$ python -q
>>> import numpy as np
>>> from numpy import linalg as LA
>>> np.set_printoptions(precision=2, suppress=True, linewidth=120, sign=" ")
>>> K = np.load("out14.npy")
>>> K
array([[ 2.48,  4.2 ,  1.05,  0.02],
       [ 0.26, -0.08, -1.63, -1.78],
       [ 0.71, -0.39, -0.26,  1.13]])
>>> def softmax(z):
...     e = np.exp(z - z.max(axis=-1, keepdims=True))
...     return e / e.sum(axis=-1, keepdims=True)
... 
>>> softmax(K[0] + -2)
array([ 0.14,  0.81,  0.03,  0.01])
>>> np.round(softmax(10 * K[0]), 2) + 0
array([ 0.,  1.,  0.,  0.])
>>> scores = K @ K.T / np.sqrt(4)
>>> softmax(scores + np.triu(np.full(scores.shape, -np.inf), 1))
array([[ 1.  ,  0.  ,  0.  ],
       [ 0.02,  0.98,  0.  ],
       [ 0.23,  0.12,  0.65]])
>>> softmax(scores).round(6).argmax(axis=1)
array([ 0,  1,  2])
>>> arr = np.array([[0.5, 5.68, 5.18],
...     [1.07, 6.56, 4.76],
...     [0.9, 6.18, 5.08],
...     [1.09, 5.81, 4.94],
...     [1.23, 5.84, 4.51],
...     [0.6, 6.29, 5.37],
...     [1.59, 6.24, 5.16],
...     [0.91, 5.89, 4.97],
...     [4.65, 1.93, 0.99],
...     [4.97, 2.09, 0.75],
...     [5.24, 1.61, 1.14],
...     [4.98, 2.0, 1.43],
...     [4.86, 1.7, 1.28],
...     [5.2, 1.86, 0.55],
...     [5.12, 1.73, 0.95],
...     [4.71, 1.78, 0.92]])
>>> idx = arr[:, 1] > np.median(arr[:, 1])
>>> f = arr[idx].mean(axis=0) - arr[~idx].mean(axis=0)
>>> idx.astype(int)
array([ 1,  1,  1,  1,  1,  1,  1,  1,  0,  0,  0,  0,  0,  0,  0,  0])
>>> f
array([-3.98,  4.22,  4.  ])
>>> ((arr - arr.mean(axis=0)) @ f > 0).astype(int)
array([ 1,  1,  1,  1,  1,  1,  1,  1,  0,  0,  0,  0,  0,  0,  0,  0])
>>> vec = np.array([0, 2, 2])
>>> y = arr @ vec
>>> np.round(LA.pinv(arr) @ arr, 2) + 0
array([[ 1.,  0.,  0.],
       [ 0.,  1.,  0.],
       [ 0.,  0.,  1.]])
>>> try:
...     LA.solve(arr, y)
... except LA.LinAlgError as e:
...     print("failed:", e)
... 
failed: Last 2 dimensions of the array must be square
>>> np.round(LA.lstsq(arr, y)[0], 2) + 0
array([ 0.,  2.,  2.])
>>> rng = np.random.default_rng(56956)
>>> y = y + 0.05 * rng.normal(size=16)
>>> y
array([ 21.74,  22.62,  22.56,  21.59,  20.65,  23.31,  22.8 ,  21.78,   5.81,   5.64,   5.56,   6.93,   5.92,   4.76,
         5.34,   5.45])
>>> b, *_ = LA.lstsq(arr, y)
>>> b
array([ 0.01,  1.94,  2.08])
>>> b.round()
array([ 0.,  2.,  2.])
>>> np.abs(LA.svd(arr)[2][-1])
array([ 0.09,  0.64,  0.76])
>>> round(np.log10(LA.cond(arr)))
1
>>> np.argsort(-LA.norm(arr, axis=0).round(6), kind="stable")[:3]
array([ 1,  2,  0])
>>> cov = np.cov(arr, rowvar=False)
>>> np.median(arr, axis=0)
array([ 3.12,  3.88,  2.97])
>>> arr.std(axis=0)
array([ 2.01,  2.12,  2.01])
>>> round(np.corrcoef(arr[:, 2], arr[:, 0])[0, 1], 2)
np.float64(-0.99)
>>> LA.eigvalsh(cov)[::-1]
array([ 13.32,   0.08,   0.05])
>>> np.corrcoef(arr.T)
array([[ 1.  , -0.98, -0.99],
       [-0.98,  1.  ,  0.99],
       [-0.99,  0.99,  1.  ]])
>>> np.argwhere(np.triu(np.abs(np.corrcoef(arr.T)) > 0.8, 1))
array([[ 0,  1],
       [ 0,  2],
       [ 1,  2]])
>>> E = np.loadtxt("m.csv", delimiter=",")
>>> E
array([[ 0.,  0.,  1.,  1.],
       [ 0.,  0.,  0.,  0.],
       [ 1.,  0.,  0.,  1.],
       [ 1.,  0.,  1.,  0.]])
>>> w, evecs = LA.eigh(E)
>>> vec = np.array([-1, -2, 2, 2])
>>> np.round(evecs * np.maximum(w, 0) @ evecs.T, 2) + 0
array([[ 0.67,  0.  ,  0.67,  0.67],
       [ 0.  ,  0.  ,  0.  ,  0.  ],
       [ 0.67,  0.  ,  0.67,  0.67],
       [ 0.67,  0.  ,  0.67,  0.67]])
>>> vec @ E @ vec
np.float64(0.0)
